$ python -q
>>> import numpy as np
>>> from numpy import linalg as LA
>>> np.set_printoptions(precision=2, suppress=True, linewidth=160)
>>> def rnd(a):
...     return np.round(a, 2) + 0
... 
>>> M = np.load("arr.npy")
>>> M
array([[0, 0, 0, 0, 0, 0, 0, 0, 1, 0],
       [0, 1, 0, 0, 0, 0, 0, 0, 0, 0],
       [0, 0, 0, 0, 1, 0, 0, 0, 0, 0],
       [0, 0, 1, 0, 0, 0, 0, 0, 0, 0],
       [1, 0, 0, 0, 0, 0, 0, 0, 0, 0],
       [0, 0, 0, 0, 0, 0, 0, 1, 0, 0],
       [0, 0, 0, 0, 0, 0, 1, 0, 0, 0],
       [0, 0, 0, 1, 0, 0, 0, 0, 0, 0],
       [0, 0, 0, 0, 0, 1, 0, 0, 0, 0],
       [0, 0, 0, 0, 0, 0, 0, 0, 0, 1]])
>>> out = np.array([[-2, 1, 2],
...     [-1, -2, -1],
...     [-1, 0, -2],
...     [2, -1, -2],
...     [0, -2, -1],
...     [1, 0, -1],
...     [-2, 2, 2],
...     [1, -1, 0],
...     [2, -2, -1],
...     [0, -1, 0]])
>>> np.einsum("ij,ij->i", M, M)
array([1, 1, 1, 1, 1, 1, 1, 1, 1, 1])
>>> out @ M
Traceback (most recent call last):
  File "<python-input-8>", line 1, in <module>
    out @ M
    ~~~~^~~
ValueError: matmul: Input operand 1 has a mismatch in its core dimension 0, with gufunc signature (n?,k),(k,m?)->(n?,m?) (size 10 is different from 3)
>>> np.vstack([M, out.T]).shape
(13, 10)
>>> LA.matrix_rank(np.vstack([M, out.T]))
np.int64(10)
>>> np.einsum("ik,kj->ji", M, out)
array([[ 2, -1,  0, -1, -2,  1, -2,  2,  1,  0],
       [-2, -2, -2,  0,  1, -1,  2, -1,  0, -1],
       [-1, -1, -1, -2,  2,  0,  2, -2, -1,  0]])
>>> np.einsum("ij->j", M)
array([1, 1, 1, 1, 1, 1, 1, 1, 1, 1])
>>> LA.matrix_power(M, 100)
array([[0, 0, 0, 0, 0, 1, 0, 0, 0, 0],
       [0, 1, 0, 0, 0, 0, 0, 0, 0, 0],
       [1, 0, 0, 0, 0, 0, 0, 0, 0, 0],
       [0, 0, 0, 0, 1, 0, 0, 0, 0, 0],
       [0, 0, 0, 0, 0, 0, 0, 0, 1, 0],
       [0, 0, 0, 1, 0, 0, 0, 0, 0, 0],
       [0, 0, 0, 0, 0, 0, 1, 0, 0, 0],
       [0, 0, 1, 0, 0, 0, 0, 0, 0, 0],
       [0, 0, 0, 0, 0, 0, 0, 1, 0, 0],
       [0, 0, 0, 0, 0, 0, 0, 0, 0, 1]])
>>> M @ np.ones(10)
array([1., 1., 1., 1., 1., 1., 1., 1., 1., 1.])
>>> M.sum(axis=1)
array([1, 1, 1, 1, 1, 1, 1, 1, 1, 1])
>>> pr = np.eye(10)[4]
>>> for _ in range(5):
...     pr = pr @ M
...     print(pr.round(2))
... 
[1. 0. 0. 0. 0. 0. 0. 0. 0. 0.]
[0. 0. 0. 0. 0. 0. 0. 0. 1. 0.]
[0. 0. 0. 0. 0. 1. 0. 0. 0. 0.]
[0. 0. 0. 0. 0. 0. 0. 1. 0. 0.]
[0. 0. 0. 1. 0. 0. 0. 0. 0. 0.]
>>> vec = np.array([-2, 3, 2, 0, -2, 0, -2, 0, -2, 0])
>>> M.T @ (M @ vec)
array([-2,  3,  2,  0, -2,  0, -2,  0, -2,  0])
>>> rnd(LA.inv(M))
array([[0., 0., 0., 0., 1., 0., 0., 0., 0., 0.],
       [0., 1., 0., 0., 0., 0., 0., 0., 0., 0.],
       [0., 0., 0., 1., 0., 0., 0., 0., 0., 0.],
       [0., 0., 0., 0., 0., 0., 0., 1., 0., 0.],
       [0., 0., 1., 0., 0., 0., 0., 0., 0., 0.],
       [0., 0., 0., 0., 0., 0., 0., 0., 1., 0.],
       [0., 0., 0., 0., 0., 0., 1., 0., 0., 0.],
       [0., 0., 0., 0., 0., 1., 0., 0., 0., 0.],
       [1., 0., 0., 0., 0., 0., 0., 0., 0., 0.],
       [0., 0., 0., 0., 0., 0., 0., 0., 0., 1.]])
>>> rnd(LA.det(M))
np.float64(1.0)
>>> LA.matrix_power(M, 4)
array([[0, 0, 0, 1, 0, 0, 0, 0, 0, 0],
       [0, 1, 0, 0, 0, 0, 0, 0, 0, 0],
       [0, 0, 0, 0, 0, 1, 0, 0, 0, 0],
       [0, 0, 0, 0, 0, 0, 0, 0, 1, 0],
       [0, 0, 0, 0, 0, 0, 0, 1, 0, 0],
       [0, 0, 0, 0, 1, 0, 0, 0, 0, 0],
       [0, 0, 0, 0, 0, 0, 1, 0, 0, 0],
       [1, 0, 0, 0, 0, 0, 0, 0, 0, 0],
       [0, 0, 1, 0, 0, 0, 0, 0, 0, 0],
       [0, 0, 0, 0, 0, 0, 0, 0, 0, 1]])
>>> rnd(np.sort(np.abs(LA.eigvals(M))))
array([1., 1., 1., 1., 1., 1., 1., 1., 1., 1.])
>>> M.inv()
Traceback (most recent call last):
  File "<python-input-24>", line 1, in <module>
    M.inv()
    ^^^^^
AttributeError: 'numpy.ndarray' object has no attribute 'inv'
>>> M @ M
array([[0, 0, 0, 0, 0, 1, 0, 0, 0, 0],
       [0, 1, 0, 0, 0, 0, 0, 0, 0, 0],
       [1, 0, 0, 0, 0, 0, 0, 0, 0, 0],
       [0, 0, 0, 0, 1, 0, 0, 0, 0, 0],
       [0, 0, 0, 0, 0, 0, 0, 0, 1, 0],
       [0, 0, 0, 1, 0, 0, 0, 0, 0, 0],
       [0, 0, 0, 0, 0, 0, 1, 0, 0, 0],
       [0, 0, 1, 0, 0, 0, 0, 0, 0, 0],
       [0, 0, 0, 0, 0, 0, 0, 1, 0, 0],
       [0, 0, 0, 0, 0, 0, 0, 0, 0, 1]])
>>> np.trace(M)
np.int64(3)
>>> rnd(np.abs(LA.eigvals(M)).max())
np.float64(1.0)
>>> E = np.load("sample16.npy")
>>> rnd(E)
array([[0.15, 0.08, 0.  , 0.08, 0.15, 0.  , 0.  , 0.15, 0.  , 0.08, 0.15, 0.15],
       [0.08, 0.15, 0.08, 0.15, 0.15, 0.15, 0.08, 0.  , 0.  , 0.08, 0.08, 0.  ],
       [0.06, 0.06, 0.18, 0.12, 0.12, 0.  , 0.  , 0.12, 0.06, 0.06, 0.12, 0.12],
       [0.  , 0.08, 0.  , 0.17, 0.17, 0.08, 0.08, 0.17, 0.  , 0.08, 0.17, 0.  ],
       [0.07, 0.14, 0.  , 0.14, 0.21, 0.07, 0.  , 0.14, 0.14, 0.07, 0.  , 0.  ],
       [0.06, 0.12, 0.12, 0.  , 0.06, 0.19, 0.12, 0.06, 0.  , 0.12, 0.  , 0.12],
       [0.08, 0.  , 0.08, 0.15, 0.15, 0.08, 0.15, 0.  , 0.15, 0.08, 0.08, 0.  ],
       [0.08, 0.  , 0.  , 0.15, 0.08, 0.  , 0.08, 0.08, 0.15, 0.15, 0.08, 0.15],
       [0.07, 0.13, 0.07, 0.  , 0.07, 0.13, 0.13, 0.13, 0.13, 0.07, 0.  , 0.07],
       [0.  , 0.12, 0.06, 0.12, 0.12, 0.06, 0.06, 0.12, 0.  , 0.18, 0.12, 0.06],
       [0.07, 0.  , 0.  , 0.  , 0.07, 0.13, 0.13, 0.07, 0.13, 0.07, 0.2 , 0.13],
       [0.14, 0.  , 0.14, 0.14, 0.07, 0.14, 0.07, 0.  , 0.  , 0.07, 0.14, 0.07]])
>>> def softmax(z):
...     e = np.exp(z - z.max(axis=-1, keepdims=True))
...     return e / e.sum(axis=-1, keepdims=True)
... 
>>> rnd(softmax(10 * E[9]))
array([0.03, 0.1 , 0.06, 0.1 , 0.1 , 0.06, 0.06, 0.1 , 0.03, 0.19, 0.1 , 0.06])
>>> rnd(softmax(E[9] + -1))
array([0.08, 0.09, 0.08, 0.09, 0.09, 0.08, 0.08, 0.09, 0.08, 0.09, 0.09, 0.08])
>>> rnd(softmax(E).sum(axis=1))
array([1., 1., 1., 1., 1., 1., 1., 1., 1., 1., 1., 1.])
>>> scores = E @ E.T / np.sqrt(12)
>>> rnd(softmax(scores + np.triu(np.full(scores.shape, -np.inf), 1)))
array([[1.  , 0.  , 0.  , 0.  , 0.  , 0.  , 0.  , 0.  , 0.  , 0.  , 0.  , 0.  ],
       [0.5 , 0.5 , 0.  , 0.  , 0.  , 0.  , 0.  , 0.  , 0.  , 0.  , 0.  , 0.  ],
       [0.33, 0.33, 0.33, 0.  , 0.  , 0.  , 0.  , 0.  , 0.  , 0.  , 0.  , 0.  ],
       [0.25, 0.25, 0.25, 0.25, 0.  , 0.  , 0.  , 0.  , 0.  , 0.  , 0.  , 0.  ],
       [0.2 , 0.2 , 0.2 , 0.2 , 0.2 , 0.  , 0.  , 0.  , 0.  , 0.  , 0.  , 0.  ],
       [0.17, 0.17, 0.17, 0.17, 0.17, 0.17, 0.  , 0.  , 0.  , 0.  , 0.  , 0.  ],
       [0.14, 0.14, 0.14, 0.14, 0.14, 0.14, 0.14, 0.  , 0.  , 0.  , 0.  , 0.  ],
       [0.13, 0.12, 0.12, 0.12, 0.13, 0.12, 0.13, 0.13, 0.  , 0.  , 0.  , 0.  ],
       [0.11, 0.11, 0.11, 0.11, 0.11, 0.11, 0.11, 0.11, 0.11, 0.  , 0.  , 0.  ],
       [0.1 , 0.1 , 0.1 , 0.1 , 0.1 , 0.1 , 0.1 , 0.1 , 0.1 , 0.1 , 0.  , 0.  ],
       [0.09, 0.09, 0.09, 0.09, 0.09, 0.09, 0.09, 0.09, 0.09, 0.09, 0.09, 0.  ],
       [0.08, 0.08, 0.08, 0.08, 0.08, 0.08, 0.08, 0.08, 0.08, 0.08, 0.08, 0.08]])
>>> softmax(scores).round(6).argmax(axis=1)
array([ 0,  1,  2,  3,  4,  5,  6,  7,  8,  9, 10, 11])
>>> rnd(softmax(scores))
array([[0.08, 0.08, 0.08, 0.08, 0.08, 0.08, 0.08, 0.08, 0.08, 0.08, 0.08, 0.08],
       [0.08, 0.08, 0.08, 0.08, 0.08, 0.08, 0.08, 0.08, 0.08, 0.08, 0.08, 0.08],
       [0.08, 0.08, 0.08, 0.08, 0.08, 0.08, 0.08, 0.08, 0.08, 0.08, 0.08, 0.08],
       [0.08, 0.08, 0.08, 0.08, 0.08, 0.08, 0.08, 0.08, 0.08, 0.08, 0.08, 0.08],
       [0.08, 0.08, 0.08, 0.08, 0.08, 0.08, 0.08, 0.08, 0.08, 0.08, 0.08, 0.08],
       [0.08, 0.08, 0.08, 0.08, 0.08, 0.08, 0.08, 0.08, 0.08, 0.08, 0.08, 0.08],
       [0.08, 0.08, 0.08, 0.08, 0.08, 0.08, 0.08, 0.08, 0.08, 0.08, 0.08, 0.08],
       [0.08, 0.08, 0.08, 0.08, 0.08, 0.08, 0.08, 0.08, 0.08, 0.08, 0.08, 0.08],
       [0.08, 0.08, 0.08, 0.08, 0.08, 0.08, 0.08, 0.08, 0.08, 0.08, 0.08, 0.08],
       [0.08, 0.08, 0.08, 0.08, 0.08, 0.08, 0.08, 0.08, 0.08, 0.08, 0.08, 0.08],
       [0.08, 0.08, 0.08, 0.08, 0.08, 0.08, 0.08, 0.08, 0.08, 0.08, 0.08, 0.08],
       [0.08, 0.08, 0.08, 0.08, 0.08, 0.08, 0.08, 0.08, 0.08, 0.08, 0.08, 0.08]])
